$ ipython --no-banner

In [1]: import numpy as np

In [2]: from numpy import linalg as LA

In [3]: np.set_printoptions(precision=2, suppress=True, linewidth=200, floatmode="fixed")

In [4]: rnd = lambda a: np.round(a, 2) + 0

In [5]: m1 = np.loadtxt("layer18.csv", delimiter=",")

In [6]: rnd(m1)
Out[6]: 
array([[ 0.87, -0.22, -0.13, -0.16, -0.07, -0.28, -0.25, -0.07],
       [-0.22,  0.63, -0.22, -0.27, -0.12, -0.47, -0.42, -0.12],
       [-0.13, -0.22,  0.87, -0.16, -0.07, -0.28, -0.25, -0.07],
       [-0.16, -0.27, -0.16,  0.80, -0.09, -0.35, -0.31, -0.09],
       [-0.07, -0.12, -0.07, -0.09,  0.96, -0.16, -0.14, -0.04],
       [-0.28, -0.47, -0.28, -0.35, -0.16,  0.40, -0.53, -0.16],
       [-0.25, -0.42, -0.25, -0.31, -0.14, -0.53,  0.52, -0.14],
       [-0.07, -0.12, -0.07, -0.09, -0.04, -0.16, -0.14,  0.96]])

In [7]: m1.shape
Out[7]: (8, 8)

In [8]: m1[:, 8]
---------------------------------------------------------------------------
IndexError                                Traceback (most recent call last)
Cell In[8], line 1
----> 1 m1[:, 8]

IndexError: index 8 is out of bounds for axis 1 with size 8

In [9]: rnd(LA.svd(m1, compute_uv=False))
Out[9]: array([1.00, 1.00, 1.00, 1.00, 1.00, 1.00, 1.00, 1.00])

In [10]: rnd(m1.sum(axis=0))
Out[10]: array([-0.34, -1.24, -0.34, -0.64,  0.25, -1.83, -1.53,  0.25])

In [11]: ang = np.radians(36)

In [12]: Rm = np.eye(8)

In [13]: Rm[3, 3] = Rm[0, 0] = np.cos(ang)

In [14]: Rm[3, 0], Rm[0, 3] = -np.sin(ang), np.sin(ang)

In [15]: rnd(Rm)
Out[15]: 
array([[ 0.81,  0.00,  0.00,  0.59,  0.00,  0.00,  0.00,  0.00],
       [ 0.00,  1.00,  0.00,  0.00,  0.00,  0.00,  0.00,  0.00],
       [ 0.00,  0.00,  1.00,  0.00,  0.00,  0.00,  0.00,  0.00],
       [-0.59,  0.00,  0.00,  0.81,  0.00,  0.00,  0.00,  0.00],
       [ 0.00,  0.00,  0.00,  0.00,  1.00,  0.00,  0.00,  0.00],
       [ 0.00,  0.00,  0.00,  0.00,  0.00,  1.00,  0.00,  0.00],
       [ 0.00,  0.00,  0.00,  0.00,  0.00,  0.00,  1.00,  0.00],
       [ 0.00,  0.00,  0.00,  0.00,  0.00,  0.00,  0.00,  1.00]])

In [16]: out = m1 @ Rm.T

In [17]: np.allclose(m1 @ m1.T, out @ out.T)
Out[17]: True

In [18]: rnd(out)
Out[18]: 
array([[ 0.60, -0.22, -0.13, -0.64, -0.07, -0.28, -0.25, -0.07],
       [-0.34,  0.63, -0.22, -0.09, -0.12, -0.47, -0.42, -0.12],
       [-0.20, -0.22,  0.87, -0.05, -0.07, -0.28, -0.25, -0.07],
       [ 0.34, -0.27, -0.16,  0.74, -0.09, -0.35, -0.31, -0.09],
       [-0.11, -0.12, -0.07, -0.03,  0.96, -0.16, -0.14, -0.04],
       [-0.43, -0.47, -0.28, -0.11, -0.16,  0.40, -0.53, -0.16],
       [-0.39, -0.42, -0.25, -0.10, -0.14, -0.53,  0.52, -0.14],
       [-0.11, -0.12, -0.07, -0.03, -0.04, -0.16, -0.14,  0.96]])
